$ ipython --no-banner

In [1]: import numpy as np

In [2]: np.set_printoptions(precision=2, suppress=True, linewidth=140, floatmode="fixed")

In [3]: def rd(a):
   ...:     return np.round(a, 2) + 0
   ...: 

In [4]: feats = np.loadtxt("run8.csv", delimiter=",")

In [5]: feats
Out[5]: 
array([[ 6.00,  6.00,  9.00,  3.00,  3.00,  0.00,  0.00],
       [ 6.00,  1.00,  6.00,  2.00,  2.00,  0.00,  0.00],
       [ 9.00,  6.00,  6.00,  3.00,  3.00,  0.00,  0.00],
       [ 3.00,  2.00,  3.00, -2.00,  1.00,  0.00,  0.00],
       [ 3.00,  2.00,  3.00,  1.00, -2.00,  0.00,  0.00],
       [ 0.00,  0.00,  0.00,  0.00,  0.00, -3.00,  0.00],
       [ 0.00,  0.00,  0.00,  0.00,  0.00,  0.00, -3.00]])

In [6]: # splits into 3 blocks

In [7]: feats @ feats
Out[7]: 
array([[171.00, 108.00, 162.00,  54.00,  54.00,   0.00,   0.00],
       [108.00,  81.00, 108.00,  36.00,  36.00,   0.00,   0.00],
       [162.00, 108.00, 171.00,  54.00,  54.00,   0.00,   0.00],
       [ 54.00,  36.00,  54.00,  27.00,  18.00,   0.00,   0.00],
       [ 54.00,  36.00,  54.00,  18.00,  27.00,   0.00,   0.00],
       [  0.00,   0.00,   0.00,   0.00,   0.00,   9.00,   0.00],
       [  0.00,   0.00,   0.00,   0.00,   0.00,   0.00,   9.00]])

In [8]: rd(np.linalg.det(feats))
Out[8]: np.float64(15309.0)

In [9]: evals, vecs = np.linalg.eigh(feats)

In [10]: x0 = np.array([-1, -1, 2, 1, -1, 3, 2])

In [11]: x0 @ feats @ x0
Out[11]: np.float64(-62.0)

In [12]: rd(np.linalg.eigvalsh(feats[1:, 1:]))
Out[12]: array([-3.00, -3.00, -3.00, -3.00, -3.00, 12.00])

In [13]: rd(vecs * np.maximum(evals, 0) @ vecs.T)
Out[13]: 
array([[7.88, 5.25, 7.88, 2.63, 2.63, 0.00, 0.00],
       [5.25, 3.50, 5.25, 1.75, 1.75, 0.00, 0.00],
       [7.88, 5.25, 7.87, 2.62, 2.62, 0.00, 0.00],
       [2.63, 1.75, 2.62, 0.88, 0.88, 0.00, 0.00],
       [2.63, 1.75, 2.62, 0.88, 0.88, 0.00, 0.00],
       [0.00, 0.00, 0.00, 0.00, 0.00, 0.00, 0.00],
       [0.00, 0.00, 0.00, 0.00, 0.00, 0.00, 0.00]])

In [14]: x0 = np.array([-5, -8, -2, -1, -6, -7, 0])

In [15]: h1 = np.maximum(feats @ x0, 0)

In [16]: h1
Out[16]: array([ 0.00,  0.00,  0.00,  0.00,  0.00, 21.00,  0.00])

In [17]: np.maximum(feats @ (3 * x0), 0)
Out[17]: array([ 0.00,  0.00,  0.00,  0.00,  0.00, 63.00,  0.00])

In [18]: rng = np.random.default_rng(32)

In [19]: labels = rng.permutation(7)

In [20]: labels
Out[20]: array([6, 1, 5, 2, 0, 3, 4])

In [21]: out = feats[labels][:, labels]

In [22]: np.trace(out)
Out[22]: np.float64(3.0)

In [23]: np.diag(out)
Out[23]: array([-3.00,  1.00, -3.00,  6.00,  6.00, -2.00, -2.00])

In [24]: np.trace(feats)
Out[24]: np.float64(3.0)

In [25]: rd(np.sort(np.abs(np.linalg.eigvals(feats))))
Out[25]: array([ 3.00,  3.00,  3.00,  3.00,  3.00,  3.00, 21.00])

In [26]: rd(np.abs(np.linalg.eigvals(feats)).max())
Out[26]: np.float64(21.0)

In [27]: np.allclose(feats, feats.T)
Out[27]: True

In [28]: rd(np.linalg.matrix_power(feats, 4))
Out[28]: 
array([[72981.00, 48600.00, 72900.00, 24300.00, 24300.00,     0.00,     0.00],
       [48600.00, 32481.00, 48600.00, 16200.00, 16200.00,     0.00,     0.00],
       [72900.00, 48600.00, 72981.00, 24300.00, 24300.00,     0.00,     0.00],
       [24300.00, 16200.00, 24300.00,  8181.00,  8100.00,     0.00,     0.00],
       [24300.00, 16200.00, 24300.00,  8100.00,  8181.00,     0.00,     0.00],
       [    0.00,     0.00,     0.00,     0.00,     0.00,    81.00,     0.00],
       [    0.00,     0.00,     0.00,     0.00,     0.00,     0.00,    81.00]])
